% python3 -q
>>> import numpy as np
>>> from numpy import linalg as LA
>>> np.set_printoptions(precision=2, suppress=True, linewidth=100, sign=" ")
>>> def rd(a):
...     return np.round(a, 2) + 0
... 
>>> ang = np.deg2rad(180)
>>> X = np.eye(3)
>>> X[np.ix_([2, 1], [2, 1])] = [[np.cos(ang), -np.sin(ang)], [np.sin(ang), np.cos(ang)]]
>>> print(rd(X))
[[ 1.  0.  0.]
 [ 0. -1.  0.]
 [ 0.  0. -1.]]
>>> arr = np.array([[2, 0, 3, 3], [0, 4, 4, 2], [3, 4, 9, 7], [3, 2, 7, 6]])
>>> arr
array([[ 2,  0,  3,  3],
       [ 0,  4,  4,  2],
       [ 3,  4,  9,  7],
       [ 3,  2,  7,  6]])
>>> rd(arr @ LA.pinv(arr) @ arr)
array([[ 2.,  0.,  3.,  3.],
       [ 0.,  4.,  4.,  2.],
       [ 3.,  4.,  9.,  7.],
       [ 3.,  2.,  7.,  6.]])
>>> np.allclose(arr[:-1].T @ LA.lstsq(arr[:-1].T, arr[-1])[0], arr[-1])
True
>>> np.unique(arr.round(6), axis=0).shape
(4, 4)
>>> np.abs(np.diag(LA.qr(arr)[1])) > 1e-9
array([ True,  True,  True, False])
>>> U, sig, Vt = LA.svd(arr, full_matrices=False)
>>> print(np.abs(U[:, 0]).round(6).argmax())
2
>>> rd(Vt @ Vt.T)
array([[ 1.,  0.,  0.,  0.],
       [ 0.,  1.,  0.,  0.],
       [ 0.,  0.,  1.,  0.],
       [ 0.,  0.,  0.,  1.]])
>>> (sig > 1e-8).sum()
np.int64(3)
>>> rd(U.T @ arr @ Vt.T)
array([[ 17.27,   0.  ,   0.  ,   0.  ],
       [  0.  ,   3.59,   0.  ,   0.  ],
       [  0.  ,   0.  ,   0.15,   0.  ],
       [  0.  ,   0.  ,   0.  ,   0.  ]])
>>> print(rd(np.abs(Vt[0])))
[ 0.25  0.3   0.72  0.57]
>>> rd(U.T @ U)
array([[ 1.,  0.,  0.,  0.],
       [ 0.,  1.,  0.,  0.],
       [ 0.,  0.,  1.,  0.],
       [ 0.,  0.,  0.,  1.]])
>>> U.shape, sig.shape, Vt.shape
((4, 4), (4,), (4, 4))
